$ ipython --no-banner

In [1]: import numpy as np

In [2]: import numpy.linalg as la

In [3]: np.set_printoptions(precision=3, suppress=True, linewidth=160, floatmode="fixed")

In [4]: feats = np.load("mat.npy")

In [5]: feats
Out[5]: 
array([[ 0.414, -1.171, -1.171, -1.000, -0.586, -0.171],
       [ 0.299, -1.403, -1.403, -1.000, -0.701, -0.403],
       [-1.760, -5.520, -5.520, -1.000, -2.760, -4.520],
       [ 0.671, -0.659, -0.659, -1.000, -0.329,  0.341],
       [ 0.750, -0.499, -0.499, -1.000, -0.250,  0.501],
       [-0.661, -3.323, -3.323, -1.000, -1.661, -2.323],
       [ 1.346,  0.692,  0.692, -1.000,  0.346,  1.692],
       [ 1.931,  1.862,  1.862, -1.000,  0.931,  2.862],
       [ 2.264,  2.529,  2.529, -1.000,  1.264,  3.529],
       [ 1.717,  1.433,  1.433, -1.000,  0.717,  2.433],
       [ 1.447,  0.895,  0.895, -1.000,  0.447,  1.895],
       [ 1.735,  1.469,  1.469, -1.000,  0.735,  2.469],
       [-0.225, -2.451, -2.451, -1.000, -1.225, -1.451],
       [ 0.324, -1.353, -1.353, -1.000, -0.676, -0.353],
       [ 1.826,  1.651,  1.651, -1.000,  0.826,  2.651],
       [ 1.841,  1.683,  1.683, -1.000,  0.841,  2.683],
       [ 0.594, -0.811, -0.811, -1.000, -0.406,  0.189],
       [ 1.575,  1.150,  1.150, -1.000,  0.575,  2.150],
       [ 2.379,  2.758,  2.758, -1.000,  1.379,  3.758],
       [ 0.633, -0.735, -0.735, -1.000, -0.367,  0.265],
       [ 1.268,  0.536,  0.536, -1.000,  0.268,  1.536],
       [ 0.829, -0.342, -0.342, -1.000, -0.171,  0.658],
       [-0.195, -2.391, -2.391, -1.000, -1.195, -1.391],
       [ 0.655, -0.690, -0.690, -1.000, -0.345,  0.310],
       [ 0.074, -1.852, -1.852, -1.000, -0.926, -0.852],
       [ 0.274, -1.453, -1.453, -1.000, -0.726, -0.453],
       [-1.266, -4.531, -4.531, -1.000, -2.266, -3.531],
       [ 1.070,  0.141,  0.141, -1.000,  0.070,  1.141],
       [ 2.297,  2.595,  2.595, -1.000,  1.297,  3.595],
       [ 1.235,  0.471,  0.471, -1.000,  0.235,  1.471],
       [ 0.636, -0.727, -0.727, -1.000, -0.364,  0.273],
       [ 1.722,  1.444,  1.444, -1.000,  0.722,  2.444],
       [-0.259, -2.517, -2.517, -1.000, -1.259, -1.517],
       [ 1.168,  0.335,  0.335, -1.000,  0.168,  1.335],
       [ 1.384,  0.769,  0.769, -1.000,  0.384,  1.769],
       [ 2.539,  3.079,  3.079, -1.000,  1.539,  4.079],
       [ 0.119, -1.763, -1.763, -1.000, -0.881, -0.763],
       [ 1.177,  0.354,  0.354, -1.000,  0.177,  1.354],
       [ 0.498, -1.005, -1.005, -1.000, -0.502, -0.005],
       [ 1.734,  1.467,  1.467, -1.000,  0.734,  2.467],
       [ 1.296,  0.592,  0.592, -1.000,  0.296,  1.592],
       [ 2.372,  2.743,  2.743, -1.000,  1.372,  3.743]])

In [6]: # rows and columns are dependent

In [7]: blk = np.stack([feats, -3 * feats, feats[::-1]])

In [8]: blk.shape
Out[8]: (3, 42, 6)

In [9]: la.matrix_rank(blk.reshape(3, -1))
Out[9]: np.int64(2)

In [10]: np.allclose(feats[:-1].T @ la.lstsq(feats[:-1].T, feats[-1])[0], feats[-1])
Out[10]: True

In [11]: la.lstsq(feats[:-1].T, feats[-1])[2]
Out[11]: np.int32(3)
